$ ipython --no-banner

In [1]: import numpy as np

In [2]: np.set_printoptions(precision=2, suppress=True, linewidth=200)

In [3]: def tidy(a):
   ...:     return np.round(a, 2) + 0
   ...: 

In [4]: rng = np.random.default_rng(448)

In [5]: arr = np.triu(rng.random((4, 4)) < 0.6, 1).astype(int)

In [6]: arr = arr + arr.T

In [7]: arr
Out[7]: 
array([[0, 1, 1, 1],
       [1, 0, 1, 0],
       [1, 1, 0, 0],
       [1, 0, 0, 0]])

In [8]: evals, vecs = np.linalg.eigh(arr)

In [9]: tidy(vecs @ np.diag(evals) @ vecs.T)
Out[9]: 
array([[0., 1., 1., 1.],
       [1., 0., 1., 0.],
       [1., 1., 0., 0.],
       [1., 0., 0., 0.]])

In [10]: print(tidy(vecs.T @ vecs))
[[1. 0. 0. 0.]
 [0. 1. 0. 0.]
 [0. 0. 1. 0.]
 [0. 0. 0. 1.]]

In [11]: np.abs(vecs[:, -1]).round(6).argmax()
Out[11]: np.int64(0)

In [12]: np.argwhere(np.triu(arr))
Out[12]: 
array([[0, 1],
       [0, 2],
       [0, 3],
       [1, 2]])

In [13]: Lm = np.diag(arr.sum(axis=1)) - arr

In [14]: round(np.linalg.det(Lm[1:, 1:]))
Out[14]: 3

In [15]: def softmax(z):
    ...:     e = np.exp(z - z.max(axis=-1, keepdims=True))
    ...:     return e / e.sum(axis=-1, keepdims=True)
    ...: 

In [16]: tidy(softmax(arr[0] + -2))
Out[16]: array([0.11, 0.3 , 0.3 , 0.3 ])

In [17]: att = arr @ arr.T / np.sqrt(4)

In [18]: tidy(softmax(att))
Out[18]: 
array([[0.51, 0.19, 0.19, 0.11],
       [0.22, 0.35, 0.22, 0.22],
       [0.22, 0.22, 0.35, 0.22],
       [0.17, 0.28, 0.28, 0.28]])

In [19]: softmax(att).round(6).argmax(axis=1)
Out[19]: array([0, 1, 2, 1])

In [20]: M2 = np.array([[4, -5], [-2, 4], [2, 5], [5, 2]])

In [21]: np.einsum("ij->j", arr)
Out[21]: array([3, 2, 2, 1])

In [22]: np.einsum("ij,ij->i", arr, arr)
Out[22]: array([3, 2, 2, 1])

In [23]: np.linalg.matrix_rank(np.vstack([arr, M2.T]))
Out[23]: np.int64(4)

In [24]: np.vstack([arr, M2.T]).shape
Out[24]: (6, 4)

In [25]: r0 = np.array([0, 1, -1, -1])

In [26]: M2 = arr + np.outer(r0, np.eye(4)[2])

In [27]: np.linalg.matrix_rank(np.linalg.inv(M2) - np.linalg.inv(arr), tol=1e-8)
Out[27]: np.int64(1)

In [28]: print(np.linalg.matrix_rank(M2 - arr))
1

In [29]: M2
Out[29]: 
array([[ 0.,  1.,  1.,  1.],
       [ 1.,  0.,  2.,  0.],
       [ 1.,  1., -1.,  0.],
       [ 1.,  0., -1.,  0.]])

In [30]: r0 = np.array([-5, 4, 5, 2])

In [31]: g = np.array([2, 3, 0])

In [32]: feats = r0[:, None] + g[None, :]

In [33]: feats
Out[33]: 
array([[-3, -2, -5],
       [ 6,  7,  4],
       [ 7,  8,  5],
       [ 4,  5,  2]])

In [34]: # rows and columns are dependent

In [35]: rk = np.linalg.matrix_rank(feats)

In [36]: print(rk)
2

In [37]: null = np.linalg.svd(feats)[2][rk:].T

In [38]: tidy(null @ null.T)
Out[38]: 
array([[ 0.64, -0.43, -0.21],
       [-0.43,  0.29,  0.14],
       [-0.21,  0.14,  0.07]])

In [39]: [int(np.linalg.matrix_rank(feats[:, :j + 1])) for j in range(3)]
Out[39]: [1, 2, 2]

In [40]: np.linalg.matrix_rank(feats.T @ feats), np.linalg.matrix_rank(feats @ feats.T)
Out[40]: (np.int64(2), np.int64(2))

In [41]: t3 = np.stack([feats, -1 * feats, feats[::-1]])

In [42]: print(t3.sum(axis=0))
[[ 4  5  2]
 [ 7  8  5]
 [ 6  7  4]
 [-3 -2 -5]]

In [43]: print(np.linalg.matrix_rank(t3.reshape(3, -1)))
2

In [44]: t3.shape
Out[44]: (3, 4, 3)
